% ipython --no-banner

In [1]: import numpy as np

In [2]: np.set_printoptions(precision=1, suppress=True, linewidth=120)

In [3]: rnd = lambda a: np.round(a, 1) + 0

In [4]: E = np.loadtxt("dump.csv", delimiter=",")

In [5]: E
Out[5]: 
array([[ 4.7, -1.6,  0.8],
       [-2.1,  2.7, -3.6],
       [-0.3,  3.9, -3.2],
       [-2.1, -3.8, -2.4],
       [-3.5, -3.6, -0.4],
       [-3.7,  0. , -3.3],
       [ 4.6,  0.2,  1.9],
       [ 0.8, -4.9, -0.8],
       [-3.7,  0.2, -3.4],
       [-3.7,  3.4, -0.2],
       [ 2.6, -2.8, -3.3],
       [ 0.8,  1.7, -4.6],
       [ 1.9, -1.4,  4.4],
       [ 4.8, -1.2,  0.7],
       [ 1. ,  3.5,  3.4],
       [-4.4, -2.3, -0.3],
       [ 2.6,  4.3,  0.2],
       [ 1.9, -2.5,  3.9],
       [ 2.7, -3.7, -2. ],
       [-2.3, -2.2,  3.9],
       [ 3.4, -3.2,  1.7],
       [ 0.2,  0.9,  4.9]])

In [6]: dist = np.linalg.norm(E[:, None] - E[None], axis=-1)

In [7]: print(rnd(np.linalg.norm(E - E.mean(axis=0), axis=1)))
[4.6 5.4 5.5 4.6 4.9 5.2 4.8 4.4 5.2 5.6 4.6 5.1 4.8 4.6 5.4 5.  5.4 4.7 4.4 5.  4.5 5.2]

In [8]: dist.shape
Out[8]: (22, 22)

In [9]: rnd(dist[6])
Out[9]: array([2.1, 9. , 8. , 8.9, 9.2, 9.8, 0. , 6.9, 9.8, 9.1, 6.3, 7.7, 4. , 1.9, 5.1, 9.6, 4.9, 4.3, 5.8, 7.6, 3.6, 5.4])

In [10]: rnd(np.linalg.norm(E, axis=1))
Out[10]: array([5. , 5. , 5.1, 5. , 5. , 5. , 5. , 5. , 5. , 5. , 5. , 5. , 5. , 5. , 5. , 5. , 5. , 5. , 5. , 5. , 5. , 5. ])

In [11]: Xs = (E - E.mean(axis=0)) / E.std(axis=0)

In [12]: Xs.std(axis=0)
Out[12]: array([1., 1., 1.])

In [13]: b = np.linalg.lstsq(np.delete(Xs, 2, axis=1), Xs[:, 2])[0]

In [14]: np.abs(b).argmax()
Out[14]: np.int64(0)

In [15]: print(rnd(1 - np.var(Xs[:, 2] - np.delete(Xs, 2, axis=1) @ b)))
0.1

In [16]: K = np.loadtxt("x.csv", delimiter=",")

In [17]: K
Out[17]: 
array([[4., 2., 4.],
       [2., 1., 2.],
       [4., 2., 4.]])

In [18]: A2 = np.c_[E[:, :2] @ np.array([[0, 1], [0, 1]]), np.array([-3, 0, -3, 0, 3, 1, 3, 1, -3, -3, -1, -1, 0, 3, 2, -3, 0, -1, 2, 3, 1, 0])]

In [19]: rnd(A2)
Out[19]: 
array([[ 0. ,  3.1, -3. ],
       [ 0. ,  0.6,  0. ],
       [ 0. ,  3.6, -3. ],
       [ 0. , -5.9,  0. ],
       [ 0. , -7.1,  3. ],
       [ 0. , -3.7,  1. ],
       [ 0. ,  4.8,  3. ],
       [ 0. , -4.1,  1. ],
       [ 0. , -3.5, -3. ],
       [ 0. , -0.3, -3. ],
       [ 0. , -0.2, -1. ],
       [ 0. ,  2.5, -1. ],
       [ 0. ,  0.5,  0. ],
       [ 0. ,  3.6,  3. ],
       [ 0. ,  4.5,  2. ],
       [ 0. , -6.7, -3. ],
       [ 0. ,  6.9,  0. ],
       [ 0. , -0.6, -1. ],
       [ 0. , -1. ,  2. ],
       [ 0. , -4.5,  3. ],
       [ 0. ,  0.2,  1. ],
       [ 0. ,  1.1,  0. ]])

In [20]: np.linalg.matrix_rank(A2)
Out[20]: np.int64(2)

In [21]: np.linalg.matrix_rank(np.c_[E, A2])
Out[21]: np.int64(4)

In [22]: rnd(np.linalg.norm(np.linalg.qr(E)[0].T @ A2, axis=0) ** 2 / ((A2 ** 2).sum(axis=0) + 1e-12))
Out[22]: array([0. , 1. , 0.2])

In [23]: np.linalg.cond(K) > 100
Out[23]: np.True_

In [24]: [round(float(x), 1) for x in np.linalg.svd(K, compute_uv=False)[:3]]
Out[24]: [9.0, 0.0, 0.0]

In [25]: np.argsort(-np.linalg.norm(K, axis=0).round(6), kind="stable")[:3]
Out[25]: array([0, 2, 1])

In [26]: rnd(np.linalg.eigvals(K))
Out[26]: array([9., 0., 0.])

In [27]: rnd(np.linalg.det(K[::-1]))
Out[27]: np.float64(0.0)

In [28]: rnd(np.linalg.det(2 * K)), rnd(np.linalg.det(K))
Out[28]: (np.float64(0.0), np.float64(0.0))

In [29]: np.einsum("ij,ji->", K, K)
Out[29]: np.float64(81.0)

In [30]: U, s, VT = np.linalg.svd(K)

In [31]: rnd(s)
Out[31]: array([9., 0., 0.])

In [32]: A2 = U[:, :1] @ np.diag(s[:1]) @ VT[:1]

In [33]: rnd(np.linalg.norm(K - A2, 2)), rnd(s[1])
Out[33]: (np.float64(0.0), np.float64(0.0))

In [34]: rnd(np.linalg.norm(K - A2) / np.linalg.norm(K))
Out[34]: np.float64(0.0)

In [35]: W0 = np.array([[1.0, 1.0, 2.0, 0.0],
    ...:     [0.0, 1.0, 0.0, 0.0],
    ...:     [1.0, 2.0, 2.0, 0.0],
    ...:     [0.0, 0.0, 0.0, 0.0]])

In [36]: np.abs(np.diag(np.linalg.qr(W0)[1])) > 1e-9
Out[36]: array([ True,  True, False, False])

In [37]: try:
    ...:     np.linalg.inv(W0)
    ...: except np.linalg.LinAlgError as e:
    ...:     print(repr(e))
    ...: 
LinAlgError('Singular matrix')

In [38]: rnd(np.trace(np.linalg.pinv(W0) @ W0))
Out[38]: np.float64(2.0)
